In [1]: import numpy as np

In [2]: import numpy.linalg as la

In [3]: np.set_printoptions(precision=2, suppress=True, linewidth=100)

In [4]: K = np.load("test1.npy")

In [5]: K
Out[5]: 
array([[-2., -2., -3., -1.,  0.,  0.,  0.,  0.,  0.,  0.,  0.,  0.],
       [-5., -2., -1., -2.,  3.,  0.,  0.,  0.,  0.,  0.,  0.,  0.],
       [-4., -4., -2.,  4., -4.,  0.,  0.,  0.,  0.,  0.,  0.,  0.],
       [-4.,  1., -5.,  3.,  0.,  0.,  0.,  0.,  0.,  0.,  0.,  0.],
       [ 1.,  0.,  4.,  2.,  4.,  0.,  0.,  0.,  0.,  0.,  0.,  0.],
       [ 0.,  0.,  0.,  0.,  0.,  0., -1.,  0., -1., -3., -3., -1.],
       [ 0.,  0.,  0.,  0.,  0., -1.,  0., -2., -2.,  4.,  4.,  0.],
       [ 0.,  0.,  0.,  0.,  0., -4., -1.,  1.,  0.,  3., -5., -3.],
       [ 0.,  0.,  0.,  0.,  0., -3.,  4., -1., -2., -4.,  0.,  0.],
       [ 0.,  0.,  0.,  0.,  0.,  3., -3.,  3.,  0.,  3., -3., -3.],
       [ 0.,  0.,  0.,  0.,  0., -2.,  4.,  1., -3., -5., -4., -3.],
       [ 0.,  0.,  0.,  0.,  0., -1., -1., -2.,  0.,  5.,  1.,  4.]])

In [6]: # 2 groups of indices that never mix

In [7]: th = np.radians(90)

In [8]: Rm = np.eye(12)

In [9]: Rm[3, 3] = Rm[6, 6] = np.cos(th)

In [10]: Rm[3, 6], Rm[6, 3] = -np.sin(th), np.sin(th)

In [11]: print(Rm.round(2) + 0)
[[ 1.  0.  0.  0.  0.  0.  0.  0.  0.  0.  0.  0.]
 [ 0.  1.  0.  0.  0.  0.  0.  0.  0.  0.  0.  0.]
 [ 0.  0.  1.  0.  0.  0.  0.  0.  0.  0.  0.  0.]
 [ 0.  0.  0.  0.  0.  0. -1.  0.  0.  0.  0.  0.]
 [ 0.  0.  0.  0.  1.  0.  0.  0.  0.  0.  0.  0.]
 [ 0.  0.  0.  0.  0.  1.  0.  0.  0.  0.  0.  0.]
 [ 0.  0.  0.  1.  0.  0.  0.  0.  0.  0.  0.  0.]
 [ 0.  0.  0.  0.  0.  0.  0.  1.  0.  0.  0.  0.]
 [ 0.  0.  0.  0.  0.  0.  0.  0.  1.  0.  0.  0.]
 [ 0.  0.  0.  0.  0.  0.  0.  0.  0.  1.  0.  0.]
 [ 0.  0.  0.  0.  0.  0.  0.  0.  0.  0.  1.  0.]
 [ 0.  0.  0.  0.  0.  0.  0.  0.  0.  0.  0.  1.]]

In [12]: out = K @ Rm.T

In [13]: np.allclose(K @ K.T, out @ out.T)
Out[13]: True

In [14]: np.abs(out - K).max(axis=0)
Out[14]: array([0., 0., 0., 4., 0., 0., 4., 0., 0., 0., 0., 0.])

In [15]: print(np.round(la.det(Rm), 2), np.trace(Rm))
1.0 10.0

In [16]: E = np.load("mat.npy")

In [17]: E
Out[17]: 
array([[  4.83,  -8.44,  -1.88,  -7.11, -14.13,  13.65,  -1.61,   6.31,  -0.05,  -1.58,   1.26,
         15.57,  -3.81,  21.18],
       [  6.48,  -9.47,   0.25,  -6.49, -16.05,  13.65,  -0.85,   7.93,  -0.35,  -3.  ,  -1.52,
         15.42,  -2.81,  21.24],
       [  6.24, -10.83,  -1.3 ,  -7.37, -15.28,  13.93,  -2.52,   5.12,   2.67,  -0.36,  -0.04,
         14.19,  -1.32,  19.76],
       [ -8.38, -13.5 ,  24.43,   4.76,   9.22, -21.47,  14.82,   7.42, -21.33,   2.96,  -4.12,
         -8.19,  -6.72,   1.1 ],
       [ -8.03, -13.47,  23.75,   3.95,   8.37, -23.2 ,  14.45,   7.24, -20.55,   4.09,  -4.4 ,
         -5.85,  -8.8 ,   1.28],
       [ -8.99, -12.94,  24.09,   3.37,  11.67, -23.51,  14.33,   6.86, -19.7 ,   4.8 ,  -3.89,
         -7.63,  -8.26,   0.31],
       [  6.81, -10.41,   0.26,  -5.46, -13.87,  16.71,  -1.69,   5.76,   0.94,   0.42,  -0.98,
         12.25,  -1.42,  21.45],
       [ -7.75, -13.6 ,  23.93,   5.27,   9.93, -22.24,  15.32,   6.51, -19.91,   4.12,  -3.51,
         -7.4 ,  -7.71,   0.43],
       [ -9.39, -13.76,  22.62,   4.1 ,  10.07, -23.47,  14.43,   9.57, -19.79,   4.43,  -3.82,
         -4.51,  -9.25,   0.41],
       [  7.01,  -9.78,  -1.37,  -7.34, -14.87,  15.18,  -2.29,   4.87,   0.89,  -1.72,  -1.36,
         14.05,  -3.31,  21.48],
       [ -9.77, -15.53,  23.02,   3.21,   7.74, -23.85,  16.7 ,  10.52, -17.92,   2.44,  -4.53,
         -6.36,  -7.63,  -0.29],
       [  5.82, -10.26,   0.87,  -6.81, -16.19,  14.47,  -1.29,   5.58,   0.35,  -1.14,  -1.62,
         16.35,  -4.5 ,  20.86],
       [ -7.66, -13.48,  24.56,   4.39,  11.4 , -23.39,  14.44,   8.27, -18.46,   6.64,  -4.61,
         -3.85,  -7.98,   0.32],
       [  6.92, -10.57,  -0.8 ,  -7.05, -14.53,  15.31,   0.01,   7.96,   2.96,  -1.5 ,  -1.85,
         13.8 ,  -1.68,  20.18],
       [ -8.97, -13.7 ,  22.78,   2.19,  11.9 , -24.01,  15.89,   7.44, -17.05,   4.78,  -3.97,
         -7.25,  -6.7 ,   1.73],
       [  6.09, -10.96,  -0.38,  -6.21, -14.26,  14.09,  -1.95,   5.75,  -0.03,  -1.38,  -0.41,
         11.75,  -3.68,  20.35],
       [  6.57, -10.96,  -1.  ,  -6.47, -14.89,  16.96,  -2.06,   6.85,   1.21,   1.59,  -2.45,
         14.19,  -3.86,  20.3 ],
       [ -7.45, -14.23,  23.15,   3.64,   9.83, -24.87,  15.69,   8.68, -18.94,   5.35,  -3.71,
         -3.8 ,  -8.05,  -0.72],
       [  4.91, -11.96,   1.44,  -7.84, -15.11,  15.66,  -1.58,   5.29,   1.77,  -1.02,  -1.57,
         15.67,  -1.27,  17.58],
       [  4.94,  -9.69,  -0.02,  -6.64, -15.6 ,  16.87,  -0.35,   5.61,   0.7 ,  -0.37,  -0.59,
         13.11,  -3.4 ,  17.85],
       [-10.16, -15.15,  22.46,   6.07,  10.16, -23.92,  14.23,   6.77, -19.34,   3.51,  -4.59,
         -5.95,  -7.85,   2.71],
       [  7.28,  -9.77,   0.53,  -8.41, -15.68,  15.41,  -2.25,   6.54,   0.9 ,   0.62,   0.06,
         15.54,  -4.28,  19.81],
       [  7.36, -10.4 ,  -0.45,  -8.19, -14.47,  14.16,  -1.37,   4.5 ,  -0.89,  -0.57,   0.37,
         14.19,  -2.72,  19.39],
       [ -8.68, -13.71,  24.58,   3.75,   9.41, -22.57,  16.72,   7.65, -19.15,   4.17,  -5.06,
         -3.72,  -7.9 ,  -0.06],
       [  7.31,  -8.92,  -0.19, -10.12, -14.23,  14.75,  -0.67,   7.05,   1.63,  -1.94,   0.04,
         13.43,  -3.05,  19.47],
       [  6.31,  -9.99,   0.73,  -6.66, -14.51,  14.47,  -1.61,   6.78,   1.19,  -0.93,  -1.34,
         11.77,  -2.63,  20.1 ],
       [  6.35,  -9.87,  -1.26,  -6.37, -15.77,  14.87,   0.3 ,   6.36,   2.37,  -0.75,  -2.  ,
         13.23,  -2.33,  19.95],
       [  8.22, -11.  ,   1.71,  -6.49, -15.88,  14.68,  -2.13,   5.27,   0.69,  -1.37,  -1.43,
         13.05,  -2.11,  20.2 ],
       [  5.57, -10.67,   0.09,  -6.36, -16.71,  17.37,  -0.74,   4.95,   1.56,  -1.9 ,  -2.32,
         14.28,  -3.07,  20.25],
       [  7.93, -11.28,  -0.97,  -6.53, -15.79,  15.46,  -0.56,   6.29,   0.12,   0.06,  -1.56,
         14.68,  -3.26,  21.13],
       [  5.07, -10.46,   2.01,  -5.07, -15.3 ,  16.38,  -0.86,   5.77,   0.06,  -0.46,  -2.4 ,
         14.42,  -1.85,  20.4 ],
       [-10.01, -16.09,  24.49,   3.69,   9.18, -21.59,  14.19,   6.72, -19.79,   4.28,  -4.54,
         -5.65, -10.9 ,   1.16],
       [ -8.15, -12.85,  22.64,   4.76,   9.23, -23.38,  15.3 ,   9.39, -17.68,   3.82,  -4.83,
         -6.5 ,  -7.61,   1.43],
       [ -9.82, -12.88,  22.83,   4.04,   8.96, -24.48,  15.52,   8.87, -20.21,   3.63,  -3.91,
         -4.6 ,  -7.52,   1.39],
       [  6.7 ,  -9.86,  -1.14,  -8.14, -12.93,  16.6 ,  -1.62,   5.75,   2.77,  -1.25,  -1.23,
         15.01,  -1.41,  20.58],
       [ -9.34, -13.61,  22.14,   2.52,   7.63, -22.86,  15.55,   7.8 , -19.3 ,   4.26,  -3.53,
         -7.36,  -7.81,   0.74],
       [  4.48, -10.79,  -1.13,  -5.39, -15.9 ,  14.58,  -1.43,   7.36,   1.73,  -0.86,  -2.01,
         14.14,  -3.41,  20.24],
       [  7.01, -11.18,  -0.18,  -5.6 , -16.33,  16.4 ,  -0.82,   7.59,   0.33,   0.4 ,   0.2 ,
         12.14,  -2.62,  20.18],
       [ -9.11, -13.46,  22.15,   4.93,  10.76, -22.44,  14.59,   7.86, -18.93,   4.15,  -4.51,
         -4.59,  -6.09,   1.22],
       [ -8.86, -15.18,  23.11,   2.23,  11.4 , -23.46,  15.42,   7.94, -19.15,   5.69,  -2.11,
         -5.54,  -8.23,   2.4 ],
       [ -8.21, -11.59,  24.21,   5.42,  10.61, -23.79,  14.42,  10.18, -18.97,   4.35,  -2.95,
         -7.48,  -7.17,   0.09],
       [ -8.64, -14.03,  23.32,   3.64,  10.33, -22.13,  15.11,   7.28, -18.87,   5.28,  -3.32,
         -7.2 , -10.27,   3.11],
       [ -9.56, -14.25,  20.13,   4.99,  11.85, -24.12,  14.49,   9.28, -19.46,   4.21,  -3.6 ,
         -5.64,  -8.33,   2.54],
       [ -8.06, -13.77,  22.92,   4.23,   9.95, -23.2 ,  14.39,   8.5 , -19.15,   2.79,  -3.86,
         -6.59,  -7.68,   1.33],
       [ -6.76, -14.6 ,  23.05,   4.93,  10.2 , -22.87,  14.39,   8.28, -18.25,   2.19,  -2.83,
         -5.52, -10.47,   2.42]])

In [18]: Xc = E - E.mean(axis=0)

In [19]: evecs = la.svd(Xc)[2][:2]

In [20]: out = Xc - Xc @ evecs.T @ evecs

In [21]: np.round(np.cov(Xc @ evecs.T, rowvar=False), 2) + 0
Out[21]: 
array([[1156.45,    0.  ],
       [   0.  ,    2.14]])

In [22]: round(la.norm(out) / la.norm(Xc), 2)
Out[22]: np.float64(0.1)

In [23]: (Xc @ evecs.T).std(axis=0)
Out[23]: array([33.63,  1.45])
